In [1]: import numpy as np

In [2]: np.set_printoptions(suppress=True, linewidth=120)

In [3]: J = np.load("m.npy")

In [4]: print(J)
[[-6  1  1 -2  3]
 [ 1  2 -1  1  1]
 [ 1 -1  0 -2  0]
 [-2  1 -2  2 -2]
 [ 3  1  0 -2  0]]

In [5]: rng = np.random.default_rng(204)

In [6]: idx = rng.permutation(5)

In [7]: B = J[:, idx] * rng.choice([-1, 1], 5)

In [8]: B
Out[8]: 
array([[ 1, -6, -1,  2, -3],
       [-1,  1, -2, -1, -1],
       [ 0,  1,  1,  2,  0],
       [-2, -2, -1, -2,  2],
       [ 0,  3, -1,  2,  0]])

In [9]: Uu, _, Vh = np.linalg.svd(J.T @ B)

In [10]: print(np.round(Uu @ Vh, 2) + 0)
[[ 0.  1.  0.  0.  0.]
 [ 0.  0. -1.  0.  0.]
 [ 1.  0.  0.  0.  0.]
 [ 0.  0.  0. -1.  0.]
 [ 0.  0.  0.  0. -1.]]

In [11]: np.round(np.linalg.eigvalsh(J).min(), 2)
Out[11]: np.float64(-7.51)

In [12]: np.all(np.linalg.eigvalsh(J) > 0)
Out[12]: np.False_

In [13]: vals, V = np.linalg.eig(J)

In [14]: np.round(np.prod(vals), 2)
Out[14]: np.float64(-160.0)

In [15]: vals.round(2)
Out[15]: array([-7.51,  5.07,  3.09, -1.95, -0.7 ])

In [16]: np.round(J @ V[:, 0] - vals[0] * V[:, 0], 2) + 0
Out[16]: array([0., 0., 0., 0., 0.])

In [17]: np.round(np.sort(np.linalg.eigvals(J.T)), 2)
Out[17]: array([-7.51, -1.95, -0.7 ,  3.09,  5.07])

In [18]: np.round(np.sort(np.linalg.eigvals(J @ J)), 2)
Out[18]: array([ 0.48,  3.82,  9.57, 25.69, 56.44])

In [19]: print(np.round(np.linalg.eigvals(J).sum().real, 2))
-2.0

In [20]: print(np.kron(np.eye(2, dtype=int), J))
[[-6  1  1 -2  3  0  0  0  0  0]
 [ 1  2 -1  1  1  0  0  0  0  0]
 [ 1 -1  0 -2  0  0  0  0  0  0]
 [-2  1 -2  2 -2  0  0  0  0  0]
 [ 3  1  0 -2  0  0  0  0  0  0]
 [ 0  0  0  0  0 -6  1  1 -2  3]
 [ 0  0  0  0  0  1  2 -1  1  1]
 [ 0  0  0  0  0  1 -1  0 -2  0]
 [ 0  0  0  0  0 -2  1 -2  2 -2]
 [ 0  0  0  0  0  3  1  0 -2  0]]

In [21]: round(np.linalg.det(J), 2)
Out[21]: np.float64(-160.0)

In [22]: np.allclose(J, J.T)
Out[22]: True

In [23]: round(float(np.abs(np.linalg.eigvals(J)).max()), 2)
Out[23]: 7.51

In [24]: A = np.load("case17.npy")

In [25]: print(A)
[[ 1  1  1 -2]
 [ 1  5  5  2]
 [ 1  5  5  2]
 [-2  2  2  8]]

In [26]: def softmax(z):
    ...:     e = np.exp(z - z.max(axis=-1, keepdims=True))
    ...:     return e / e.sum(axis=-1, keepdims=True)
    ...: 

In [27]: np.round(softmax(10 * J[3]), 2) + 0
Out[27]: array([0., 0., 0., 1., 0.])

In [28]: np.round(softmax(J[3]), 2)
Out[28]: array([0.01, 0.26, 0.01, 0.7 , 0.01])

In [29]: S = J @ J.T / np.sqrt(5)

In [30]: np.round(softmax(S), 2) + 0
Out[30]: 
array([[1.  , 0.  , 0.  , 0.  , 0.  ],
       [0.  , 0.84, 0.01, 0.06, 0.09],
       [0.01, 0.01, 0.49, 0.  , 0.49],
       [0.  , 0.  , 0.  , 1.  , 0.  ],
       [0.  , 0.01, 0.03, 0.  , 0.97]])

In [31]: np.round(softmax(S)[3] @ J, 2)
Out[31]: array([-2.  ,  1.  , -2.  ,  2.  , -1.99])

In [32]: softmax(S).round(6).argmax(axis=1)
Out[32]: array([0, 1, 2, 3, 4])

In [33]: u, v = A[2], A[3]

In [34]: u @ u
Out[34]: np.int64(55)

In [35]: p = (u @ v) / (u @ u) * u

In [36]: np.linalg.matrix_rank(np.outer(u, v))
Out[36]: np.int64(1)

In [37]: np.round(v - p, 2)
Out[37]: array([-2.62, -1.09, -1.09,  6.76])

In [38]: np.outer(u, v)
Out[38]: 
array([[ -2,   2,   2,   8],
       [-10,  10,  10,  40],
       [-10,  10,  10,  40],
       [ -4,   4,   4,  16]])

In [39]: B = A / np.linalg.norm(A, axis=1, keepdims=True)

In [40]: gram = B @ B.T

In [41]: gram[3].round(2)
Out[41]: array([-0.61,  0.53,  0.53,  1.  ])

In [42]: gram.round(2)
Out[42]: 
array([[ 1.  ,  0.36,  0.36, -0.61],
       [ 0.36,  1.  ,  1.  ,  0.53],
       [ 0.36,  1.  ,  1.  ,  0.53],
       [-0.61,  0.53,  0.53,  1.  ]])

In [43]: mat = np.load("out11.npy")

In [44]: mat.round(2)
Out[44]: 
array([[-0.39,  0.07, -0.39,  0.76,  0.33],
       [-0.59, -0.56,  0.58,  0.05, -0.01],
       [ 0.65, -0.35,  0.31,  0.31,  0.51],
       [-0.26,  0.1 , -0.1 , -0.54,  0.79],
       [-0.07,  0.74,  0.64,  0.18,  0.08]])

In [45]: # orthonormal columns

In [46]: B = np.linalg.inv(mat)

In [47]: np.round(np.linalg.det(mat) * B, 2)
Out[47]: 
array([[-0.39, -0.59,  0.65, -0.26, -0.07],
       [ 0.07, -0.56, -0.35,  0.1 ,  0.74],
       [-0.39,  0.58,  0.31, -0.1 ,  0.64],
       [ 0.76,  0.05,  0.31, -0.54,  0.18],
       [ 0.33, -0.01,  0.51,  0.79,  0.08]])

In [48]: (np.abs(B) > 1e-9).astype(int)
Out[48]: 
array([[1, 1, 1, 1, 1],
       [1, 1, 1, 1, 1],
       [1, 1, 1, 1, 1],
       [1, 1, 1, 1, 1],
       [1, 1, 1, 1, 1]])

In [49]: round(np.linalg.cond(mat), 2)
Out[49]: np.float64(1.0)

In [50]: np.round(softmax(mat).sum(axis=1), 2)
Out[50]: array([1., 1., 1., 1., 1.])

In [51]: np.round(softmax(10 * mat[2]), 2) + 0
Out[51]: array([0.77, 0.  , 0.03, 0.02, 0.18])

In [52]: S = mat @ mat.T / np.sqrt(5)

In [53]: np.round(softmax(S), 2)
Out[53]: 
array([[0.28, 0.18, 0.18, 0.18, 0.18],
       [0.18, 0.28, 0.18, 0.18, 0.18],
       [0.18, 0.18, 0.28, 0.18, 0.18],
       [0.18, 0.18, 0.18, 0.28, 0.18],
       [0.18, 0.18, 0.18, 0.18, 0.28]])

In [54]: np.round(softmax(S)[2] @ mat, 2)
Out[54]: array([-0.05, -0.03,  0.22,  0.17,  0.36])

In [55]: Q = mat.astype(float).copy()

In [56]: for j in range(5):
    ...:     Q[:, j] -= Q[:, :j] @ (Q[:, :j].T @ Q[:, j])
    ...:     Q[:, j] /= np.linalg.norm(Q[:, j])
    ...: 

In [57]: Q.round(2)
Out[57]: 
array([[-0.39,  0.07, -0.39,  0.76,  0.33],
       [-0.59, -0.56,  0.58,  0.05, -0.01],
       [ 0.65, -0.35,  0.31,  0.31,  0.51],
       [-0.26,  0.1 , -0.1 , -0.54,  0.79],
       [-0.07,  0.74,  0.64,  0.18,  0.08]])

In [58]: print(np.round(softmax(Q).sum(axis=1), 2))
[1. 1. 1. 1. 1.]

In [59]: np.round(softmax(10 * Q[0]), 2) + 0
Out[59]: array([0.  , 0.  , 0.  , 0.99, 0.01])

In [60]: S = Q @ Q.T / np.sqrt(5)

In [61]: np.round(softmax(S + np.triu(np.full(S.shape, -np.inf), 1)), 2)
Out[61]: 
array([[1.  , 0.  , 0.  , 0.  , 0.  ],
       [0.39, 0.61, 0.  , 0.  , 0.  ],
       [0.28, 0.28, 0.44, 0.  , 0.  ],
       [0.22, 0.22, 0.22, 0.34, 0.  ],
       [0.18, 0.18, 0.18, 0.18, 0.28]])

In [62]: assert mat == mat.T
ValueError: The truth value of an array with more than one element is ambiguous. Use a.any() or a.all()


In [63]: round(float(np.trace(mat)), 2)
Out[63]: -1.1

In [64]: np.allclose(mat, mat.T)
Out[64]: False

In [65]: np.round((mat + mat.T) / 2, 2)
Out[65]: 
array([[-0.39, -0.26,  0.13,  0.25,  0.13],
       [-0.26, -0.56,  0.12,  0.08,  0.36],
       [ 0.13,  0.12,  0.31,  0.1 ,  0.57],
       [ 0.25,  0.08,  0.1 , -0.54,  0.49],
       [ 0.13,  0.36,  0.57,  0.49,  0.08]])

In [66]: B = np.array([[7, 2, 2], [-2, -5, 9], [1, 5, 6]])

In [67]: cent = np.array([[2]])

In [68]: m1 = np.block([[B, np.zeros((3, 1))], [np.zeros((1, 3)), cent]])

In [69]: m1
Out[69]: 
array([[ 7.,  2.,  2.,  0.],
       [-2., -5.,  9.,  0.],
       [ 1.,  5.,  6.,  0.],
       [ 0.,  0.,  0.,  2.]])

In [70]: x0 = np.array([7, 4, 3, 1])

In [71]: rhs = m1 @ x0

In [72]: rhs
Out[72]: array([63., -7., 45.,  2.])

In [73]: np.round(np.linalg.solve(m1, m1[:, 0]), 2) + 0
Out[73]: array([1., 0., 0., 0.])

In [74]: print(np.round(np.linalg.solve(m1, -3 * rhs), 2))
[-21. -12.  -9.  -3.]

In [75]: np.round(np.linalg.solve(m1, rhs + m1[:, 2]), 2)
Out[75]: array([7., 4., 4., 1.])

In [76]: print(np.round(np.linalg.solve(m1.T, m1[3]), 2))
[0. 0. 0. 1.]

In [77]: W0 = np.load("x.npy")

In [78]: W0
Out[78]: 
array([[-3, -2, -1,  0,  1,  2],
       [ 3,  4,  5,  6,  7,  8],
       [ 9, 10, 11, 12, 13, 14]])

In [79]: x0 = np.array([2, 1, 1, 1, -1, -2])

In [80]: a = np.maximum(W0 @ x0, 0)

In [81]: a
Out[81]: array([ 0,  0, 10])

In [82]: W0.T @ a
Out[82]: array([ 90, 100, 110, 120, 130, 140])

In [83]: print(np.allclose(A[:-1].T @ np.linalg.lstsq(A[:-1].T, A[-1])[0], A[-1]))
True

In [84]: np.unique(A.round(6), axis=0).shape
Out[84]: (3, 4)

In [85]: print(np.round(A @ np.linalg.pinv(A) @ A, 2))
[[ 1.  1.  1. -2.]
 [ 1.  5.  5.  2.]
 [ 1.  5.  5.  2.]
 [-2.  2.  2.  8.]]

In [86]: round(np.trace(np.linalg.pinv(A) @ A), 2)
Out[86]: np.float64(2.0)

In [87]: x0 = np.array([-1, 2, -3, 0, 2, 3])

In [88]: print(np.linalg.norm(W0 @ x0) <= np.linalg.norm(W0, 2) * np.linalg.norm(x0) + 1e-9)
True

In [89]: x0 @ W0
ValueError: matmul: Input operand 1 has a mismatch in its core dimension 0, with gufunc signature (n?,k),(k,m?)->(n?,m?) (size 3 is different from 6)


In [90]: W0 @ x0
Out[90]: array([10, 28, 46])

In [91]: W0 @ np.eye(6)[4]
Out[91]: array([ 1.,  7., 13.])

In [92]: u = np.array([0, 1, 2, 2])

In [93]: data = np.outer(rng.normal(size=12), u) + 0.02 * rng.normal(size=(12, 4))

In [94]: print(data.round(2) + 0)
[[-0.02 -0.83 -1.69 -1.63]
 [-0.02 -0.81 -1.67 -1.64]
 [ 0.03  0.35  0.68  0.69]
 [-0.01 -1.94 -3.87 -3.86]
 [-0.02  0.07  0.23  0.21]
 [ 0.01 -1.32 -2.65 -2.6 ]
 [ 0.02 -0.87 -1.74 -1.76]
 [ 0.03 -0.43 -0.79 -0.77]
 [ 0.    1.07  2.23  2.23]
 [ 0.04  0.44  0.93  0.88]
 [ 0.01  1.77  3.5   3.48]
 [ 0.    0.94  1.85  1.86]]

In [95]: x0 = np.array([2, 2, 2, 0])

In [96]: rhs = data @ x0

In [97]: print(np.round(np.linalg.lstsq(data, rhs)[0], 2) + 0)
[2. 2. 2. 0.]

In [98]: np.round(np.linalg.pinv(data) @ data, 2) + 0
Out[98]: 
array([[1., 0., 0., 0.],
       [0., 1., 0., 0.],
       [0., 0., 1., 0.],
       [0., 0., 0., 1.]])

In [99]: rhs = rhs + 0.02 * rng.normal(size=12)

In [100]: print(rhs.round(2))
[ -5.08  -5.01   2.11 -11.64   0.54  -7.89  -5.14  -2.39   6.61   2.82  10.54   5.6 ]

In [101]: b, *_ = np.linalg.lstsq(data, rhs)

In [102]: b.round(2)
Out[102]: array([2.23, 1.93, 1.98, 0.06])

In [103]: np.round(data.T @ (rhs - data @ b), 2) + 0
Out[103]: array([0., 0., 0., 0.])

In [104]: b.round()
Out[104]: array([2., 2., 2., 0.])

In [105]: cent = data[[3, 6]].astype(float)

In [106]: for _ in range(4):
     ...:     idx = np.linalg.norm(data[:, None] - cent, axis=-1).argmin(axis=1)
     ...:     cent = np.array([data[idx == j].mean(axis=0) for j in range(2)])
     ...: 

In [107]: print(idx)
[0 0 1 0 1 0 0 0 1 1 1 1]

In [108]: print(np.round(cent[1] - cent[0], 2))
[0.01 1.81 3.64 3.6 ]

In [109]: np.bincount(idx)
Out[109]: array([6, 6])

In [110]: cent.round(2) + 0
Out[110]: 
array([[ 0.  , -1.03, -2.07, -2.04],
       [ 0.01,  0.77,  1.57,  1.56]])

In [111]: feats = np.load("a.npy")

In [112]: print(feats)
[[-2  0  0  0  0]
 [-2 -1  0  0  0]
 [ 2  2  0  0  0]
 [ 1  2  3 -3  0]
 [ 1 -1  1 -3 -2]]

In [113]: Uu, sigma, Vh = np.linalg.svd(feats)

In [114]: np.argmax(sigma[:-1] / (sigma[1:] + 1e-6)) + 1
Out[114]: np.int64(4)

In [115]: B = Uu[:, :4] @ np.diag(sigma[:4]) @ Vh[:4]

In [116]: print(B.round(2) + 0)
[[-2.  0.  0.  0.  0.]
 [-2. -1.  0.  0.  0.]
 [ 2.  2.  0.  0.  0.]
 [ 1.  2.  3. -3.  0.]
 [ 1. -1.  1. -3. -2.]]

In [117]: np.linalg.matrix_rank(B)
Out[117]: np.int64(4)

In [118]: np.abs(np.diag(np.linalg.qr(feats)[1])) > 1e-9
Out[118]: array([ True,  True,  True,  True, False])

In [119]: np.linalg.inv(feats)
LinAlgError: Singular matrix


In [120]: Uu, sigma, Vh = np.linalg.svd(feats)

In [121]: V = Vh[:(sigma > 1e-8).sum()]

In [122]: x0 = feats[1] + -3 * feats[4] + rng.integers(2) * np.eye(5)[2]

In [123]: x0
Out[123]: array([-5.,  2., -2.,  9.,  6.])

In [124]: np.linalg.matrix_rank(np.vstack([feats, x0]))
Out[124]: np.int64(5)

In [125]: round(np.linalg.norm(x0 - V.T @ V @ x0), 2)
Out[125]: np.float64(0.58)

In [126]: B = feats[0, 0] * feats[1:] - np.outer(feats[1:, 0], feats[0])

In [127]: B
Out[127]: 
array([[ 0,  2,  0,  0,  0],
       [ 0, -4,  0,  0,  0],
       [ 0, -4, -6,  6,  0],
       [ 0,  2, -2,  6,  4]])

In [128]: np.linalg.matrix_rank(B), np.linalg.matrix_rank(feats)
Out[128]: (np.int64(3), np.int64(4))

In [129]: X = np.load("run10.npy")

In [130]: X
Out[130]: 
array([[4., 1., 0., 0.],
       [0., 4., 1., 0.],
       [0., 0., 4., 1.],
       [0., 0., 0., 4.]])

In [131]: np.round(np.sort(np.abs(np.linalg.eigvals(X))), 2)
Out[131]: array([4., 4., 4., 4.])

In [132]: print(np.allclose(X @ X.T, X.T @ X))
False

In [133]: X.inv()
AttributeError: 'numpy.ndarray' object has no attribute 'inv'


In [134]: np.round(np.linalg.det(X), 2)
Out[134]: np.float64(256.0)

In [135]: np.round(np.linalg.matrix_power(X, 2), 2)
Out[135]: 
array([[16.,  8.,  1.,  0.],
       [ 0., 16.,  8.,  1.],
       [ 0.,  0., 16.,  8.],
       [ 0.,  0.,  0., 16.]])
